% ipython --no-banner

In [1]: import numpy as np

In [2]: from numpy import linalg as LA

In [3]: np.set_printoptions(precision=2, suppress=True, linewidth=100)

In [4]: def rnd(a):
   ...:     return np.round(a, 2) + 0
   ...: 

In [5]: W0 = np.load("sample0.npy")

In [6]: rnd(W0)
Out[6]: 
array([[-0.05, -0.14, -0.31,  0.35,  0.36, -0.36,  0.63, -0.04, -0.09],
       [ 0.41,  0.05, -0.45,  0.09,  0.31,  0.66,  0.07, -0.02, -0.08],
       [ 0.23, -0.39, -0.29,  0.29, -0.36, -0.37, -0.27,  0.05, -0.26],
       [ 0.41, -0.06, -0.15, -0.18, -0.22, -0.17,  0.29,  0.37,  0.5 ],
       [ 0.41, -0.56,  0.18, -0.18, -0.19,  0.19,  0.04, -0.31, -0.03],
       [ 0.11, -0.18,  0.37,  0.42,  0.29,  0.08, -0.22,  0.5 ,  0.37],
       [-0.2 , -0.26, -0.21, -0.55,  0.28, -0.15, -0.05, -0.15,  0.42],
       [ 0.38,  0.41,  0.03,  0.27,  0.07, -0.26, -0.2 , -0.59,  0.39],
       [ 0.38,  0.05,  0.08, -0.33,  0.54, -0.36, -0.3 ,  0.18, -0.4 ],
       [ 0.16,  0.47, -0.28, -0.2 , -0.31, -0.05, -0.02,  0.32, -0.06],
       [-0.27, -0.15, -0.54,  0.13,  0.06,  0.04, -0.51,  0.04,  0.19]])

In [7]: O, r_ = LA.qr(W0)

In [8]: rnd(r_)
Out[8]: 
array([[1., 0., 0., 0., 0., 0., 0., 0., 0.],
       [0., 1., 0., 0., 0., 0., 0., 0., 0.],
       [0., 0., 1., 0., 0., 0., 0., 0., 0.],
       [0., 0., 0., 1., 0., 0., 0., 0., 0.],
       [0., 0., 0., 0., 1., 0., 0., 0., 0.],
       [0., 0., 0., 0., 0., 1., 0., 0., 0.],
       [0., 0., 0., 0., 0., 0., 1., 0., 0.],
       [0., 0., 0., 0., 0., 0., 0., 1., 0.],
       [0., 0., 0., 0., 0., 0., 0., 0., 1.]])

In [9]: O.shape, r_.shape
Out[9]: ((11, 9), (9, 9))

In [10]: rnd(O)
Out[10]: 
array([[-0.05, -0.14, -0.31,  0.35,  0.36, -0.36,  0.63, -0.04, -0.09],
       [ 0.41,  0.05, -0.45,  0.09,  0.31,  0.66,  0.07, -0.02, -0.08],
       [ 0.23, -0.39, -0.29,  0.29, -0.36, -0.37, -0.27,  0.05, -0.26],
       [ 0.41, -0.06, -0.15, -0.18, -0.22, -0.17,  0.29,  0.37,  0.5 ],
       [ 0.41, -0.56,  0.18, -0.18, -0.19,  0.19,  0.04, -0.31, -0.03],
       [ 0.11, -0.18,  0.37,  0.42,  0.29,  0.08, -0.22,  0.5 ,  0.37],
       [-0.2 , -0.26, -0.21, -0.55,  0.28, -0.15, -0.05, -0.15,  0.42],
       [ 0.38,  0.41,  0.03,  0.27,  0.07, -0.26, -0.2 , -0.59,  0.39],
       [ 0.38,  0.05,  0.08, -0.33,  0.54, -0.36, -0.3 ,  0.18, -0.4 ],
       [ 0.16,  0.47, -0.28, -0.2 , -0.31, -0.05, -0.02,  0.32, -0.06],
       [-0.27, -0.15, -0.54,  0.13,  0.06,  0.04, -0.51,  0.04,  0.19]])
